% python3 -q
>>> import numpy as np
>>> from numpy import linalg as LA
>>> np.set_printoptions(precision=2, suppress=True, linewidth=160)
>>> feats = np.load("w.npy")
>>> feats
array([[-0.35, -2.08, -0.55, -0.55, -1.16],
       [-0.01,  0.1 , -0.03, -0.04,  0.08],
       [ 0.06, -0.05, -0.01,  0.01, -0.03],
       [-0.23, -2.08, -0.62, -0.4 , -1.12],
       [-0.85, -6.38, -1.73, -1.5 , -3.53],
       [-0.87, -6.28, -1.77, -1.57, -3.63],
       [-0.32, -2.11, -0.6 , -0.61, -1.2 ],
       [-0.9 , -6.28, -1.71, -1.53, -3.62],
       [-0.64, -4.22, -1.16, -0.97, -2.42],
       [-0.04, -0.02,  0.02,  0.01, -0.02],
       [-0.02,  0.02, -0.08,  0.  ,  0.03],
       [-0.91, -6.27, -1.74, -1.45, -3.66],
       [-0.27, -2.13, -0.63, -0.57, -1.3 ],
       [-0.01, -0.03, -0.09, -0.02, -0.04],
       [-0.32, -2.13, -0.6 , -0.48, -1.17],
       [-0.64, -4.14, -1.25, -1.08, -2.38],
       [-0.08, -0.04,  0.02, -0.05, -0.03],
       [-0.89, -6.36, -1.87, -1.49, -3.62],
       [-0.83, -6.29, -1.91, -1.48, -3.62],
       [-0.87, -6.3 , -1.82, -1.48, -3.55],
       [-0.14, -2.11, -0.6 , -0.45, -1.13],
       [-0.31, -2.04, -0.67, -0.53, -1.3 ],
       [-0.22, -2.08, -0.5 , -0.45, -1.19],
       [-0.36, -2.1 , -0.62, -0.54, -1.15],
       [-1.03, -6.3 , -1.76, -1.54, -3.62],
       [-0.83, -6.27, -1.87, -1.49, -3.58],
       [-0.36, -2.18, -0.55, -0.53, -1.15],
       [-0.31, -2.08, -0.53, -0.55, -1.17],
       [-0.3 , -2.08, -0.59, -0.63, -1.18],
       [ 0.  , -0.03, -0.02,  0.06,  0.  ],
       [-0.59, -4.36, -1.26, -0.91, -2.35],
       [-0.9 , -6.19, -1.84, -1.53, -3.53],
       [-0.34, -2.1 , -0.61, -0.43, -1.32]])
>>> x = np.array([-1, -2, -3, -1, -3])
>>> rhs = feats @ x
>>> LA.lstsq(feats, rhs)[0]
array([-1., -2., -3., -1., -3.])
>>> np.round(LA.pinv(feats) @ feats, 2) + 0
array([[1., 0., 0., 0., 0.],
       [0., 1., 0., 0., 0.],
       [0., 0., 1., 0., 0.],
       [0., 0., 0., 1., 0.],
       [0., 0., 0., 0., 1.]])
>>> rng = np.random.default_rng(9198)
>>> rhs = rhs + 0.05 * rng.normal(size=33)
>>> rhs
array([10.22, -0.29,  0.07, 10.04, 30.98, 31.11, 10.54, 30.86, 20.86,  0.02,  0.05, 31.17, 10.94,  0.58, 10.37, 20.92,  0.23, 31.57, 31.45, 31.06, 10.03,
       10.77,  9.81, 10.37, 31.39, 31.24, 10.42, 10.14, 10.3 ,  0.15, 21.12, 30.88, 10.81])
>>> coef, *_ = LA.lstsq(feats, rhs)
>>> np.round(feats.T @ (rhs - feats @ coef), 2) + 0
array([0., 0., 0., 0., 0.])
>>> coef.round()
array([-1., -2., -3., -1., -3.])
>>> m1 = np.load("arr.npy")
>>> m1
array([[-2.43, -0.48,  0.2 , -3.47,  1.42,  4.02,  2.64, -1.49, -2.4 ],
       [ 4.12,  0.41, -0.4 ,  5.41, -2.34, -7.13, -4.4 ,  2.49,  3.99],
       [-1.52, -0.18,  0.09, -2.1 ,  1.  ,  2.81,  1.76, -1.1 , -1.63],
       [-2.58, -0.15,  0.39, -3.24,  1.43,  4.34,  2.66, -1.4 , -2.26],
       [-3.96, -0.52,  0.42, -5.49,  2.41,  6.94,  4.62, -2.6 , -3.96],
       [ 3.94,  0.41, -0.59,  5.55, -2.4 , -7.08, -4.51,  2.59,  3.7 ],
       [ 0.83,  0.1 , -0.14,  1.02, -0.7 , -1.2 , -1.08,  0.66,  0.7 ],
       [-2.49, -0.37,  0.22, -3.37,  1.64,  4.14,  2.81, -1.59, -2.21],
       [ 3.82,  0.4 , -0.62,  5.7 , -2.54, -6.84, -4.58,  2.54,  3.91],
       [ 0.8 ,  0.09, -0.17,  1.04, -0.61, -1.32, -0.79,  0.32,  0.72],
       [-3.24, -0.55,  0.38, -4.42,  1.93,  5.78,  3.67, -1.97, -3.1 ],
       [ 0.91,  0.18, -0.14,  0.97, -0.43, -1.33, -0.79,  0.58,  0.86],
       [-3.9 , -0.4 ,  0.55, -5.44,  2.6 ,  6.92,  4.49, -2.52, -3.81],
       [ 2.5 ,  0.23, -0.16,  3.17, -1.55, -4.01, -2.81,  1.58,  2.47],
       [ 1.53,  0.14, -0.11,  2.19, -1.05, -2.81, -1.91,  1.07,  1.57],
       [-3.29, -0.49,  0.71, -4.63,  1.98,  5.79,  3.61, -1.83, -3.18],
       [ 3.78,  0.52, -0.57,  5.63, -2.4 , -7.05, -4.34,  2.31,  4.04],
       [-1.8 , -0.31,  0.34, -2.14,  0.95,  2.79,  1.77, -1.05, -1.57],
       [-2.31, -0.21,  0.2 , -3.14,  1.27,  4.05,  2.59, -1.42, -2.35],
       [-4.2 , -0.47,  0.43, -5.52,  2.37,  6.96,  4.63, -2.49, -3.88],
       [ 0.15, -0.11,  0.11, -0.01, -0.09,  0.05, -0.01,  0.04,  0.1 ],
       [-3.26, -0.48,  0.46, -4.16,  2.02,  5.64,  3.8 , -1.99, -3.29],
       [-1.57, -0.32,  0.22, -2.09,  0.99,  2.75,  1.92, -0.95, -1.69],
       [-0.1 ,  0.06,  0.04,  0.09,  0.05,  0.01, -0.05,  0.07,  0.1 ],
       [-2.5 , -0.36,  0.3 , -3.3 ,  1.38,  4.25,  2.72, -1.55, -2.34],
       [-1.52, -0.1 ,  0.02, -2.19,  0.97,  2.8 ,  1.82, -0.98, -1.72],
       [ 0.16,  0.02,  0.11,  0.08,  0.02,  0.09,  0.34,  0.08, -0.05],
       [-3.84, -0.43,  0.55, -5.62,  2.49,  6.97,  4.55, -2.39, -3.98],
       [-0.84, -0.25,  0.15, -0.92,  0.58,  1.51,  0.99, -0.58, -0.98],
       [ 1.64,  0.15, -0.17,  2.13, -1.01, -2.97, -1.62,  0.97,  1.55]])
>>> D = LA.norm(m1[:, None] - m1[None], axis=-1)
>>> (D + 1e9 * np.eye(30)).round(6).argmin(axis=1)
array([24,  5, 25, 24, 19,  8, 11, 24,  5, 11, 21,  9, 27, 14, 29, 10,  8, 22, 24,  4, 23, 10,  2, 20,  3,  2, 20, 12,  2, 14])
>>> LA.matrix_rank(D ** 2)
np.int64(11)
>>> np.flatnonzero(D[20] < D.mean() / 2)
array([ 6,  9, 11, 20, 23, 26, 28])
>>> C2 = np.cov(m1, rowvar=False)
>>> m1.std(axis=0)
array([2.56, 0.32, 0.34, 3.53, 1.58, 4.48, 2.89, 1.6 , 2.52])
>>> left, s, Vh = LA.svd(m1, full_matrices=False)
>>> np.abs(left[:, 0]).round(6).argmax()
np.int64(19)
>>> np.allclose(left * s @ Vh, m1)
True
>>> s / s[0]
array([1.  , 0.02, 0.02, 0.01, 0.01, 0.01, 0.01, 0.01, 0.01])
>>> (s > 1e-8).sum()
np.int64(9)
>>> np.round(left.T @ left, 2) + 0
array([[1., 0., 0., 0., 0., 0., 0., 0., 0.],
       [0., 1., 0., 0., 0., 0., 0., 0., 0.],
       [0., 0., 1., 0., 0., 0., 0., 0., 0.],
       [0., 0., 0., 1., 0., 0., 0., 0., 0.],
       [0., 0., 0., 0., 1., 0., 0., 0., 0.],
       [0., 0., 0., 0., 0., 1., 0., 0., 0.],
       [0., 0., 0., 0., 0., 0., 1., 0., 0.],
       [0., 0., 0., 0., 0., 0., 0., 1., 0.],
       [0., 0., 0., 0., 0., 0., 0., 0., 1.]])
>>> np.round(left.T @ m1 @ Vh.T, 2) + 0
array([[43.59,  0.  ,  0.  ,  0.  ,  0.  ,  0.  ,  0.  ,  0.  ,  0.  ],
       [ 0.  ,  0.8 ,  0.  ,  0.  ,  0.  ,  0.  ,  0.  ,  0.  ,  0.  ],
       [ 0.  ,  0.  ,  0.71,  0.  ,  0.  ,  0.  ,  0.  ,  0.  ,  0.  ],
       [ 0.  ,  0.  ,  0.  ,  0.61,  0.  ,  0.  ,  0.  ,  0.  ,  0.  ],
       [ 0.  ,  0.  ,  0.  ,  0.  ,  0.6 ,  0.  ,  0.  ,  0.  ,  0.  ],
       [ 0.  ,  0.  ,  0.  ,  0.  ,  0.  ,  0.52,  0.  ,  0.  ,  0.  ],
       [ 0.  ,  0.  ,  0.  ,  0.  ,  0.  ,  0.  ,  0.42,  0.  ,  0.  ],
       [ 0.  ,  0.  ,  0.  ,  0.  ,  0.  ,  0.  ,  0.  ,  0.37,  0.  ],
       [ 0.  ,  0.  ,  0.  ,  0.  ,  0.  ,  0.  ,  0.  ,  0.  ,  0.3 ]])
>>> cent = m1[[15, 12]].astype(float)
>>> for _ in range(7):
...     labels = LA.norm(m1[:, None] - cent, axis=-1).argmin(axis=1)
...     cent = np.array([m1[labels == j].mean(axis=0) for j in range(2)])
... 
>>> labels
array([1, 0, 1, 1, 1, 0, 0, 1, 0, 0, 1, 0, 1, 0, 0, 1, 0, 1, 1, 1, 0, 1, 1, 0, 1, 1, 0, 1, 1, 0])
>>> cent
array([[ 1.85,  0.2 , -0.22,  2.54, -1.16, -3.2 , -2.04,  1.18,  1.82],
       [-2.66, -0.36,  0.33, -3.6 ,  1.61,  4.62,  3.  , -1.64, -2.61]])
>>> np.bincount(labels)
array([13, 17])
>>> cen = (m1 - m1.mean(axis=0)) / m1.std(axis=0)
>>> np.argwhere(np.abs(cen) > 2)
array([[ 5,  2],
       [ 8,  2],
       [16,  1]])
>>> coef = LA.lstsq(np.delete(cen, 8, axis=1), cen[:, 8])[0]
>>> np.abs(coef).argmax()
np.int64(5)
>>> K = np.load("mat.npy")
>>> K.round(2) + 0
array([[  8.12, -13.32, -20.63,   3.54,   5.2 , -11.66],
       [  2.85,  -5.3 ,  -9.98,   1.91,   2.45,  -4.77],
       [  2.68,  -5.01,  -9.57,   1.84,   2.33,  -4.53],
       [  2.25,  -4.28,  -8.52,   1.66,   2.03,  -3.91],
       [  1.54,  -3.02,  -6.63,   1.32,   1.49,  -2.85],
       [  0.38,  -0.63,  -2.44,   0.46,   0.24,  -0.84],
       [  0.19,  -0.08,  -0.9 ,   0.12,  -0.11,  -0.31],
       [  0.19,  -0.08,  -0.88,   0.12,  -0.11,  -0.3 ],
       [  0.07,   0.  ,  -0.18,   0.01,  -0.07,  -0.08],
       [ -2.55,   0.77,   1.69,   0.53,   1.78,   2.03],
       [ -4.45,   1.7 ,   2.7 ,   0.9 ,   2.75,   3.55],
       [ -9.14,   4.43,   5.34,   1.7 ,   4.7 ,   7.44],
       [-12.07,   6.31,   7.09,   2.15,   5.77,   9.92]])
>>> # rank 3
>>> rank = LA.matrix_rank(K)
>>> rank
np.int64(3)
>>> N = LA.svd(K)[2][rank:].T
>>> N @ N.T
array([[ 0.52,  0.22, -0.03,  0.16,  0.26,  0.33],
       [ 0.22,  0.41,  0.05,  0.02,  0.36, -0.24],
       [-0.03,  0.05,  0.07,  0.19, -0.02, -0.16],
       [ 0.16,  0.02,  0.19,  0.9 , -0.17, -0.05],
       [ 0.26,  0.36, -0.02, -0.17,  0.38, -0.09],
       [ 0.33, -0.24, -0.16, -0.05, -0.09,  0.72]])
>>> LA.matrix_rank(K.T @ K), LA.matrix_rank(K @ K.T)
(np.int64(3), np.int64(3))
>>> [int(LA.matrix_rank(K[:i])) for i in range(1, len(K) + 1)]
[1, 2, 3, 3, 3, 3, 3, 3, 3, 3, 3, 3, 3]
>>> [int(LA.matrix_rank(np.delete(K, i, axis=0))) for i in range(13)]
[3, 3, 3, 3, 3, 3, 3, 3, 3, 3, 3, 3, 3]
>>> arr = np.load("data.npy")
>>> arr
array([[-1,  0,  1, -1, -2,  3, -1],
       [ 6, -2, -7,  2,  2,  3,  0],
       [ 0,  0,  0,  0,  0,  0,  0],
       [ 5, -4, -1,  1,  4,  4,  4],
       [ 0,  0,  0,  0,  0,  0,  0],
       [ 0, -3,  2, -5,  1, -2,  3],
       [-2, -2,  3, -3, -1, -3,  0],
       [ 0,  0,  0,  0,  0,  0,  0],
       [ 5,  1, -4,  1,  1,  2, -1],
       [ 7, -2, -3,  3,  1,  8, -1],
       [ 2, -3,  0, -4,  1, -2,  4],
       [ 7,  0, -5, -1,  3,  3,  2],
       [ 2,  0, -2,  1,  0,  0,  1],
       [ 6, -2, -2,  3,  3,  5, -1],
       [ 2, -1, -1, -2,  2,  1,  3],
       [ 3, -6,  2, -2,  3,  1,  4],
       [ 5, -2, -1,  2,  1,  8, -2],
       [ 1, -1,  1, -3,  0, -1, -2],
       [ 1, -3, -3,  1,  1,  1,  1],
       [ 2,  0, -2,  1,  0,  0,  1],
       [ 3, -1, -2, -2,  0,  4,  3],
       [-1, -5,  0, -2,  0, -2,  1],
       [ 1,  0, -1,  0, -2,  3,  0],
       [ 1, -1,  0, -3,  0,  4,  2],
       [ 1, -3, -3,  1,  1,  1,  1],
       [ 8, -2, -4,  4,  3,  5,  0],
       [ 4, -8, -2,  2,  2,  1,  3],
       [ 1, -3, -3,  1,  1,  1,  1],
       [ 5,  1, -4,  1,  1,  2, -1]])
>>> C2 = arr.T @ arr
>>> LA.eigvalsh(C2)[::-1]
array([888.84, 289.99, 100.75,  83.61,  39.  ,  32.82,   8.99])
>>> np.allclose(C2, C2.T)
True
>>> labels = arr[:, 5] > np.median(arr[:, 5])
>>> r0 = arr[labels].mean(axis=0) - arr[~labels].mean(axis=0)
>>> r0
array([ 3.46,  1.3 , -2.04,  1.64,  0.47,  4.4 , -1.  ])
>>> cen = arr - arr.mean(axis=0)
>>> evecs = LA.svd(cen)[2][:6]
>>> out = cen - cen @ evecs.T @ evecs
>>> out.std(axis=0)
array([0.27, 0.03, 0.11, 0.09, 0.42, 0.11, 0.13])
>>> np.diag(evecs.T @ evecs)
array([0.76, 1.  , 0.96, 0.97, 0.4 , 0.96, 0.94])
>>> round(LA.norm(out) / LA.norm(cen), 2)
np.float64(0.09)
>>> C2 = np.cov(arr, rowvar=False)
>>> np.corrcoef(arr.T)
array([[ 1.  , -0.03, -0.71,  0.62,  0.71,  0.71, -0.06],
       [-0.03,  1.  , -0.17,  0.02, -0.43,  0.1 , -0.52],
       [-0.71, -0.17,  1.  , -0.67, -0.4 , -0.46,  0.17],
       [ 0.62,  0.02, -0.67,  1.  ,  0.33,  0.61, -0.43],
       [ 0.71, -0.43, -0.4 ,  0.33,  1.  ,  0.3 ,  0.38],
       [ 0.71,  0.1 , -0.46,  0.61,  0.3 ,  1.  , -0.28],
       [-0.06, -0.52,  0.17, -0.43,  0.38, -0.28,  1.  ]])
>>> np.argsort(-arr.std(axis=0).round(6), kind="stable")
array([5, 0, 2, 3, 1, 6, 4])
>>> np.round(np.corrcoef(arr[:, 5], arr[:, 2])[0, 1], 2)
np.float64(-0.46)
